>>> import numpy as np
>>> from numpy import linalg as LA
>>> np.set_printoptions(suppress=True, linewidth=200)
>>> M = np.loadtxt("data.csv", delimiter=",")
>>> M
array([[1.  , 0.5 , 0.25, 0.12, 0.06, 0.03, 0.02, 0.01, 0.  ],
       [0.5 , 1.  , 0.5 , 0.25, 0.12, 0.06, 0.03, 0.02, 0.01],
       [0.25, 0.5 , 1.  , 0.5 , 0.25, 0.12, 0.06, 0.03, 0.02],
       [0.12, 0.25, 0.5 , 1.  , 0.5 , 0.25, 0.12, 0.06, 0.03],
       [0.06, 0.12, 0.25, 0.5 , 1.  , 0.5 , 0.25, 0.12, 0.06],
       [0.03, 0.06, 0.12, 0.25, 0.5 , 1.  , 0.5 , 0.25, 0.12],
       [0.02, 0.03, 0.06, 0.12, 0.25, 0.5 , 1.  , 0.5 , 0.25],
       [0.01, 0.02, 0.03, 0.06, 0.12, 0.25, 0.5 , 1.  , 0.5 ],
       [0.  , 0.01, 0.02, 0.03, 0.06, 0.12, 0.25, 0.5 , 1.  ]])
>>> vals, V = LA.eigh(M)
>>> np.round(LA.eigvalsh(M + -1 * np.eye(9)), 2)
array([-0.65, -0.63, -0.58, -0.5 , -0.36, -0.1 ,  0.3 ,  0.9 ,  1.63])
>>> np.round(V.T @ M @ V, 2) + 0
array([[0.35, 0.  , 0.  , 0.  , 0.  , 0.  , 0.  , 0.  , 0.  ],
       [0.  , 0.37, 0.  , 0.  , 0.  , 0.  , 0.  , 0.  , 0.  ],
       [0.  , 0.  , 0.42, 0.  , 0.  , 0.  , 0.  , 0.  , 0.  ],
       [0.  , 0.  , 0.  , 0.5 , 0.  , 0.  , 0.  , 0.  , 0.  ],
       [0.  , 0.  , 0.  , 0.  , 0.64, 0.  , 0.  , 0.  , 0.  ],
       [0.  , 0.  , 0.  , 0.  , 0.  , 0.9 , 0.  , 0.  , 0.  ],
       [0.  , 0.  , 0.  , 0.  , 0.  , 0.  , 1.3 , 0.  , 0.  ],
       [0.  , 0.  , 0.  , 0.  , 0.  , 0.  , 0.  , 1.9 , 0.  ],
       [0.  , 0.  , 0.  , 0.  , 0.  , 0.  , 0.  , 0.  , 2.63]])
>>> np.round(V.T @ V, 2) + 0
array([[1., 0., 0., 0., 0., 0., 0., 0., 0.],
       [0., 1., 0., 0., 0., 0., 0., 0., 0.],
       [0., 0., 1., 0., 0., 0., 0., 0., 0.],
       [0., 0., 0., 1., 0., 0., 0., 0., 0.],
       [0., 0., 0., 0., 1., 0., 0., 0., 0.],
       [0., 0., 0., 0., 0., 1., 0., 0., 0.],
       [0., 0., 0., 0., 0., 0., 1., 0., 0.],
       [0., 0., 0., 0., 0., 0., 0., 1., 0.],
       [0., 0., 0., 0., 0., 0., 0., 0., 1.]])
